>>> import numpy as np
>>> np.set_printoptions(suppress=True, linewidth=120)
>>> def rnd(a):
...     return np.round(a, 2) + 0
... 
>>> cent = np.sign(np.array([[0, 0, 2, 0], [0, 1, 0, 0], [2, 1, 1, 1], [0, 1, 0, 0]]))
>>> M2 = (np.tril(cent, -1) + np.eye(4)) @ (np.triu(cent, 1) + np.eye(4))
>>> vals = np.array([-1, 0, -5, -9])
>>> X = np.rint(M2 * vals @ np.linalg.inv(M2)) + 0
>>> X
array([[ 3.,  0., -4.,  4.],
       [ 0.,  0.,  0.,  0.],
       [ 8.,  9., -9.,  0.],
       [ 0.,  9.,  0., -9.]])
>>> M2 = X[0, 0] * X[1:] - np.outer(X[1:, 0], X[0])
>>> M2
array([[  0.,   0.,   0.,   0.],
       [  0.,  27.,   5., -32.],
       [  0.,  27.,   0., -27.]])
>>> np.flatnonzero(~M2.round(6).any(axis=1))
array([0])
>>> U, sig, VT = np.linalg.svd(M2)
>>> vecs = VT[:(sig > 1e-8).sum()]
>>> rng = np.random.default_rng(605)
>>> x0 = M2[2] + 2 * M2[1] + rng.integers(2) * np.eye(4)[2]
>>> x0
array([  0.,  81.,  10., -91.])
>>> print(rnd(np.linalg.norm(x0 - vecs.T @ vecs @ x0)))
0.0
>>> print(rnd(vecs.T @ vecs))
[[ 0.    0.    0.    0.  ]
 [ 0.    0.67 -0.33 -0.33]
 [ 0.   -0.33  0.67 -0.33]
 [ 0.   -0.33 -0.33  0.67]]
>>> rnd(np.diag(vecs.T @ vecs))
array([0.  , 0.67, 0.67, 0.67])
>>> U, sig, VT = np.linalg.svd(X)
>>> print(np.argmax(sig[:-1] / (sig[1:] + 1e-6)) + 1)
3
>>> M2 = U[:, :3] @ np.diag(sig[:3]) @ VT[:3]
>>> rnd(M2)
array([[ 3.,  0., -4.,  4.],
       [ 0.,  0.,  0.,  0.],
       [ 8.,  9., -9.,  0.],
       [ 0.,  9.,  0., -9.]])
>>> np.linalg.matrix_rank(M2)
np.int64(3)
>>> rnd(np.linalg.norm(X - M2) / np.linalg.norm(X))
np.float64(0.0)
